$ ipython --no-banner

In [1]: import numpy as np

In [2]: np.set_printoptions(precision=2, suppress=True, linewidth=160, floatmode="fixed")

In [3]: def rnd(a):
   ...:     return np.round(a, 2) + 0
   ...: 

In [4]: M = np.load("sample6.npy")

In [5]: M
Out[5]: 
array([[ 5,  5,  5,  5,  5,  5,  5],
       [ 5, 10, 10, 10, 10, 10, 10],
       [ 5, 10, 15, 15, 15, 15, 15],
       [ 5, 10, 15, 20, 20, 20, 20],
       [ 5, 10, 15, 20, 25, 25, 25],
       [ 5, 10, 15, 20, 25, 30, 30],
       [ 5, 10, 15, 20, 25, 30, 35]])

In [6]: # symmetric, so the eigenvalues are real

In [7]: Q, R = np.linalg.qr(M)

In [8]: rnd(Q @ R)
Out[8]: 
array([[ 5.00,  5.00,  5.00,  5.00,  5.00,  5.00,  5.00],
       [ 5.00, 10.00, 10.00, 10.00, 10.00, 10.00, 10.00],
       [ 5.00, 10.00, 15.00, 15.00, 15.00, 15.00, 15.00],
       [ 5.00, 10.00, 15.00, 20.00, 20.00, 20.00, 20.00],
       [ 5.00, 10.00, 15.00, 20.00, 25.00, 25.00, 25.00],
       [ 5.00, 10.00, 15.00, 20.00, 25.00, 30.00, 30.00],
       [ 5.00, 10.00, 15.00, 20.00, 25.00, 30.00, 35.00]])

In [9]: Q.shape, R.shape
Out[9]: ((7, 7), (7, 7))

In [10]: feats = np.array([[2, 0, 0, 1, 1, 2, 0, 1],
    ...:     [2, 0, 0, 2, 2, 2, 0, 1],
    ...:     [2, 1, 0, 0, 0, 1, 2, 0],
    ...:     [2, 1, 0, 0, 2, 2, 1, 2],
    ...:     [2, 1, 2, 2, 0, 1, 1, 2],
    ...:     [0, 2, 1, 1, 0, 2, 0, 2],
    ...:     [2, 1, 0, 0, 1, 1, 2, 0],
    ...:     [0, 2, 0, 2, 0, 0, 0, 1]])

In [11]: feats
Out[11]: 
array([[2, 0, 0, 1, 1, 2, 0, 1],
       [2, 0, 0, 2, 2, 2, 0, 1],
       [2, 1, 0, 0, 0, 1, 2, 0],
       [2, 1, 0, 0, 2, 2, 1, 2],
       [2, 1, 2, 2, 0, 1, 1, 2],
       [0, 2, 1, 1, 0, 2, 0, 2],
       [2, 1, 0, 0, 1, 1, 2, 0],
       [0, 2, 0, 2, 0, 0, 0, 1]])

In [12]: rng = np.random.default_rng(581)

In [13]: idx = rng.permutation(8)

In [14]: idx
Out[14]: array([6, 1, 4, 3, 7, 0, 5, 2])

In [15]: out = feats[idx][:, idx]

In [16]: np.allclose(out, feats)
Out[16]: False

In [17]: out = np.linalg.inv(feats)

In [18]: rnd(np.linalg.cond(feats))
Out[18]: np.float64(65.47)

In [19]: np.allclose(out, feats.T)
Out[19]: False

In [20]: (np.abs(out) > 1e-9).astype(int)
Out[20]: 
array([[1, 1, 1, 1, 1, 1, 1, 1],
       [1, 1, 1, 1, 1, 1, 1, 1],
       [1, 1, 1, 1, 1, 1, 1, 1],
       [1, 1, 1, 0, 0, 0, 1, 0],
       [0, 0, 1, 0, 0, 0, 1, 0],
       [1, 1, 1, 1, 1, 1, 1, 1],
       [1, 1, 1, 1, 1, 1, 1, 1],
       [1, 1, 1, 1, 1, 1, 1, 1]])

In [21]: Q, R = np.linalg.qr(feats)

In [22]: np.allclose(R.T @ R, feats.T @ feats)
Out[22]: True

In [23]: Q.shape, R.shape
Out[23]: ((8, 8), (8, 8))

In [24]: rnd(Q @ R)
Out[24]: 
array([[2.00, 0.00, 0.00, 1.00, 1.00, 2.00, 0.00, 1.00],
       [2.00, 0.00, 0.00, 2.00, 2.00, 2.00, 0.00, 1.00],
       [2.00, 1.00, 0.00, 0.00, 0.00, 1.00, 2.00, 0.00],
       [2.00, 1.00, 0.00, 0.00, 2.00, 2.00, 1.00, 2.00],
       [2.00, 1.00, 2.00, 2.00, 0.00, 1.00, 1.00, 2.00],
       [0.00, 2.00, 1.00, 1.00, 0.00, 2.00, 0.00, 2.00],
       [2.00, 1.00, 0.00, 0.00, 1.00, 1.00, 2.00, 0.00],
       [0.00, 2.00, 0.00, 2.00, 0.00, 0.00, 0.00, 1.00]])

In [25]: rnd(abs(R[0, 0])), rnd(np.linalg.norm(feats[:, 0]))
Out[25]: (np.float64(4.9), np.float64(4.9))

In [26]: rnd(Q.T @ Q)
Out[26]: 
array([[1.00, 0.00, 0.00, 0.00, 0.00, 0.00, 0.00, 0.00],
       [0.00, 1.00, 0.00, 0.00, 0.00, 0.00, 0.00, 0.00],
       [0.00, 0.00, 1.00, 0.00, 0.00, 0.00, 0.00, 0.00],
       [0.00, 0.00, 0.00, 1.00, 0.00, 0.00, 0.00, 0.00],
       [0.00, 0.00, 0.00, 0.00, 1.00, 0.00, 0.00, 0.00],
       [0.00, 0.00, 0.00, 0.00, 0.00, 1.00, 0.00, 0.00],
       [0.00, 0.00, 0.00, 0.00, 0.00, 0.00, 1.00, 0.00],
       [0.00, 0.00, 0.00, 0.00, 0.00, 0.00, 0.00, 1.00]])

In [27]: np.trace(Q @ Q.T)
Out[27]: np.float64(8.0)

In [28]: out = feats[0, 0] * feats[1:] - np.outer(feats[1:, 0], feats[0])

In [29]: out
Out[29]: 
array([[ 0,  0,  0,  2,  2,  0,  0,  0],
       [ 0,  2,  0, -2, -2, -2,  4, -2],
       [ 0,  2,  0, -2,  2,  0,  2,  2],
       [ 0,  2,  4,  2, -2, -2,  2,  2],
       [ 0,  4,  2,  2,  0,  4,  0,  4],
       [ 0,  2,  0, -2,  0, -2,  4, -2],
       [ 0,  4,  0,  4,  0,  0,  0,  2]])

In [30]: feats[:, 0] / feats[0, 0]
Out[30]: array([1.00, 1.00, 1.00, 1.00, 1.00, 0.00, 1.00, 0.00])
